$ python -q
>>> import numpy as np
>>> np.set_printoptions(suppress=True, linewidth=160)
>>> M = np.load("w.npy")
>>> M
array([[13,  0,  4,  0,  5,  5,  4,  1],
       [ 5, 14,  3,  3,  3,  2,  0,  2],
       [ 3,  0,  1,  4,  5,  2,  5,  1],
       [ 3,  3,  2, 12,  2,  4,  2,  5],
       [ 0,  0,  4,  5, 10,  1,  5,  2],
       [ 4,  1,  2,  5,  3,  0,  4,  4],
       [ 4,  4,  1,  4,  2,  2,  8,  2],
       [ 1,  4,  3,  1,  0,  0,  4,  9]])
>>> vec = np.array([4, 1, 8, 6, 3, 6, 1, 4])
>>> (M @ vec).argmax()
np.int64(3)
>>> M @ np.eye(8)[4]
array([ 5.,  3.,  5.,  2., 10.,  3.,  2.,  0.])
>>> M @ vec
array([137, 105,  80, 155, 111,  92,  86,  78])
>>> (M * vec).sum(axis=1)
array([137, 105,  80, 155, 111,  92,  86,  78])
>>> M @ np.ones(8)
array([32., 32., 21., 33., 27., 23., 27., 22.])
>>> np.sign((M @ vec).round(6))
array([1, 1, 1, 1, 1, 1, 1, 1])
>>> M @ (2 * vec)
array([274, 210, 160, 310, 222, 184, 172, 156])
>>> u = np.array([-3, -1, -3, -1, 1, -3, 2, 2])
>>> A2 = M + np.outer(u, np.eye(8)[5])
>>> np.round(np.linalg.det(A2) / np.linalg.det(M), 2), np.round(1 + np.linalg.solve(M, u)[5], 2)
(np.float64(1.5), np.float64(1.5))
>>> J = np.loadtxt("arr.csv", delimiter=",")
>>> J
array([[1.  , 0.2 , 0.04, 0.01, 0.  , 0.  ],
       [0.2 , 1.  , 0.2 , 0.04, 0.01, 0.  ],
       [0.04, 0.2 , 1.  , 0.2 , 0.04, 0.01],
       [0.01, 0.04, 0.2 , 1.  , 0.2 , 0.04],
       [0.  , 0.01, 0.04, 0.2 , 1.  , 0.2 ],
       [0.  , 0.  , 0.01, 0.04, 0.2 , 1.  ]])
>>> Lm = np.linalg.cholesky(J)
>>> np.linalg.eigvalsh(J).min() > 0
np.True_
>>> Lm.round(2)
array([[1.  , 0.  , 0.  , 0.  , 0.  , 0.  ],
       [0.2 , 0.98, 0.  , 0.  , 0.  , 0.  ],
       [0.04, 0.2 , 0.98, 0.  , 0.  , 0.  ],
       [0.01, 0.04, 0.2 , 0.98, 0.  , 0.  ],
       [0.  , 0.01, 0.04, 0.2 , 0.98, 0.  ],
       [0.  , 0.  , 0.01, 0.04, 0.2 , 0.98]])
>>> A = np.load("layer16.npy")
>>> A
array([[0, 0, 1, 1],
       [0, 0, 0, 0],
       [1, 0, 0, 1],
       [1, 0, 1, 0]])
>>> # symmetric, so the eigenvalues are real
>>> np.argsort(-np.linalg.norm(A, axis=0).round(6), kind="stable")[:3]
array([0, 2, 3])
>>> np.round(np.linalg.norm(A, 2) / np.linalg.norm(A), 2)
np.float64(0.82)
>>> np.linalg.cond(A) > 100
np.True_
>>> E = np.load("test7.npy")
>>> E
array([[1, 2, 3, 3, 3],
       [0, 2, 0, 3, 3],
       [0, 0, 0, 1, 0],
       [0, 0, 0, 3, 0],
       [0, 3, 2, 1, 0],
       [1, 2, 3, 2, 1],
       [1, 0, 2, 1, 3]])
>>> P = E @ np.linalg.solve(E.T @ E, E.T)
>>> round(float(np.trace(P)), 2)
5.0
